>>> import numpy as np
>>> import numpy.linalg as la
>>> np.set_printoptions(precision=1, suppress=True, linewidth=160, floatmode="fixed")
>>> mat = np.load("w.npy")
>>> mat
array([[-2.0,  1.0,  1.0],
       [ 1.0, -2.0,  1.0],
       [ 1.0,  1.0, -2.0]])
>>> U, s, vt = la.svd(mat)
>>> s.round(1) + 0
array([3.0, 3.0, 0.0])
>>> out = U[:, :2] @ np.diag(s[:2]) @ vt[:2]
>>> out
array([[-2.0,  1.0,  1.0],
       [ 1.0, -2.0,  1.0],
       [ 1.0,  1.0, -2.0]])
>>> la.matrix_rank(mat, rtol=0.05)
np.int64(2)
>>> round(float(la.norm(mat - out) / la.norm(mat)), 1)
0.0
>>> round(float(la.norm(mat, 2) / la.norm(mat)), 1)
0.7
>>> out = mat / np.sqrt((mat ** 2).mean(axis=1, keepdims=True))
>>> out[0]
array([-1.4,  0.7,  0.7])
>>> la.matrix_rank(out) == la.matrix_rank(mat)
np.True_
>>> la.matrix_rank(mat - mat.mean(axis=1, keepdims=True))
np.int64(2)
>>> mat - mat.mean(axis=1, keepdims=True)
array([[-2.0,  1.0,  1.0],
       [ 1.0, -2.0,  1.0],
       [ 1.0,  1.0, -2.0]])
>>> arr = np.loadtxt("mat.csv", delimiter=",")
>>> arr
array([[-13.5,   1.5, -18.4],
       [ -6.6,   0.8,  -9.1],
       [ -5.6,   0.7,  -7.9],
       [ -4.5,   0.5,  -6.4],
       [ -3.7,   0.4,  -5.3],
       [ -2.3,   0.1,  -3.4],
       [ -0.6,  -0.4,  -1.1],
       [ -0.5,  -0.4,  -1.0],
       [ -0.1,  -0.6,  -0.3],
       [  0.0,  -0.6,  -0.1],
       [  0.0,  -0.6,  -0.1],
       [  0.0,  -0.1,   0.0],
       [  0.0,   0.2,   0.0],
       [  0.4,   1.5,   0.4],
       [  1.1,   2.8,   1.2],
       [  1.1,   2.8,   1.3],
       [  5.5,   7.5,   6.4],
       [  6.3,   8.3,   7.4],
       [ 11.3,  12.2,  13.3],
       [ 16.5,  15.9,  19.6],
       [ 28.3,  23.3,  33.9],
       [ 28.7,  23.5,  34.3]])
>>> np.round(np.abs(la.eigvals(mat)).max(), 1)
np.float64(3.0)
>>> round(la.det(mat), 1)
np.float64(0.0)
>>> (mat - mat.T) / 2
array([[0.0, 0.0, 0.0],
       [0.0, 0.0, 0.0],
       [0.0, 0.0, 0.0]])
>>> np.allclose(mat, mat.T)
True
>>> la.matrix_power(mat, 3)
array([[-18.0,   9.0,   9.0],
       [  9.0, -18.0,   9.0],
       [  9.0,   9.0, -18.0]])
>>> np.trace(mat)
np.float64(-6.0)
>>> (mat + mat.T) / 2
array([[-2.0,  1.0,  1.0],
       [ 1.0, -2.0,  1.0],
       [ 1.0,  1.0, -2.0]])
>>> d = la.norm(arr[:, None] - arr[None], axis=-1)
>>> d.shape
(22, 22)
>>> (d + 1e9 * np.eye(22)).round(6).argmin(axis=1)
array([ 1,  2,  1,  4,  3,  4,  7,  6,  9, 10,  9, 12, 11, 12, 15, 14, 17, 16, 17, 18, 21, 20])
>>> d[2].round(6).argsort(kind="stable")[:4]
array([2, 1, 3, 4])
>>> la.matrix_rank(d ** 2)
np.int64(5)
>>> np.unravel_index(d.round(6).argmax(), d.shape)
(np.int64(0), np.int64(21))
>>> cent = arr[[9, 7]].astype(float)
>>> for _ in range(4):
...     labels = la.norm(arr[:, None] - cent, axis=-1).argmin(axis=1)
...     cent = np.array([arr[labels == j].mean(axis=0) for j in range(2)])
... 
>>> labels
array([1, 1, 1, 1, 1, 1, 1, 1, 1, 1, 1, 1, 1, 1, 1, 1, 1, 1, 0, 0, 0, 0])
>>> np.bincount(labels)
array([ 4, 18])
>>> np.abs(cent[1] - cent[0]).argmax()
np.int64(2)
>>> labels = arr[:, 2] > np.median(arr[:, 2])
>>> f = arr[labels].mean(axis=0) - arr[~labels].mean(axis=0)
>>> round((((arr - arr.mean(axis=0)) @ f > 0) == labels).mean(), 1)
np.float64(0.8)
>>> f
array([12.4,  8.8, 15.5])
>>> np.argsort(-np.abs(f).round(6), kind="stable")
array([2, 0, 1])
>>> ((arr - arr.mean(axis=0)) @ f > 0).astype(int)
array([0, 0, 0, 0, 0, 0, 0, 0, 0, 0, 0, 0, 0, 0, 0, 0, 1, 1, 1, 1, 1, 1])
>>> labels.astype(int)
array([0, 0, 0, 0, 0, 0, 0, 0, 0, 0, 0, 1, 1, 1, 1, 1, 1, 1, 1, 1, 1, 1])
>>> la.matrix_rank(arr, rtol=0.1)
np.int64(2)
>>> np.abs(la.svd(arr)[2][-1])
array([0.8, 0.1, 0.6])
>>> data = np.array([[0, -1, 0, 0], [2, -1, 0, 0], [0, 0, 0, -1], [0, 0, 2, -1]])
>>> Q, Rm = la.qr(data)
>>> np.trace(Q @ Q.T)
np.float64(4.0)
>>> Rm
array([[-2.0,  1.0,  0.0,  0.0],
       [ 0.0,  1.0,  0.0,  0.0],
       [ 0.0,  0.0, -2.0,  1.0],
       [ 0.0,  0.0,  0.0,  1.0]])
>>> Q
array([[ 0.0, -1.0,  0.0,  0.0],
       [-1.0,  0.0,  0.0,  0.0],
       [-0.0, -0.0,  0.0, -1.0],
       [-0.0, -0.0, -1.0,  0.0]])
>>> Q @ Rm
array([[ 0.0, -1.0,  0.0,  0.0],
       [ 2.0, -1.0,  0.0,  0.0],
       [ 0.0,  0.0,  0.0, -1.0],
       [ 0.0,  0.0,  2.0, -1.0]])
>>> abs(Rm[0, 0]), round(float(la.norm(data[:, 0])), 1)
(np.float64(2.0), 2.0)
>>> np.prod(np.diag(Rm)), round(la.det(Rm), 1)
(np.float64(4.0), np.float64(4.0))
>>> la.matrix_power(Rm - np.diag(np.diag(Rm)), 4)
array([[0.0, 0.0, 0.0, 0.0],
       [0.0, 0.0, 0.0, 0.0],
       [0.0, 0.0, 0.0, 0.0],
       [0.0, 0.0, 0.0, 0.0]])
>>> np.sort(la.eigvals(Rm))
array([-2.0, -2.0,  1.0,  1.0])
>>> round(float(la.det(data)), 1)
4.0
>>> (data != 0).astype(int)
array([[0, 1, 0, 0],
       [1, 1, 0, 0],
       [0, 0, 0, 1],
       [0, 0, 1, 1]])
>>> np.sort(la.eigvals(data).real)
array([-0.5, -0.5, -0.5, -0.5])
>>> A = np.load("data.npy")
>>> A
array([[-2,  4],
       [ 8,  2]])
>>> rng = np.random.default_rng(61767)
>>> labels = rng.permutation(2)
>>> labels
array([0, 1])
>>> out = A[labels][:, labels]
>>> np.allclose(out, A)
True
>>> round(la.det(out), 1), np.round(la.det(A[labels]), 1)
(np.float64(-36.0), np.float64(-36.0))
>>> out
array([[-2,  4],
       [ 8,  2]])
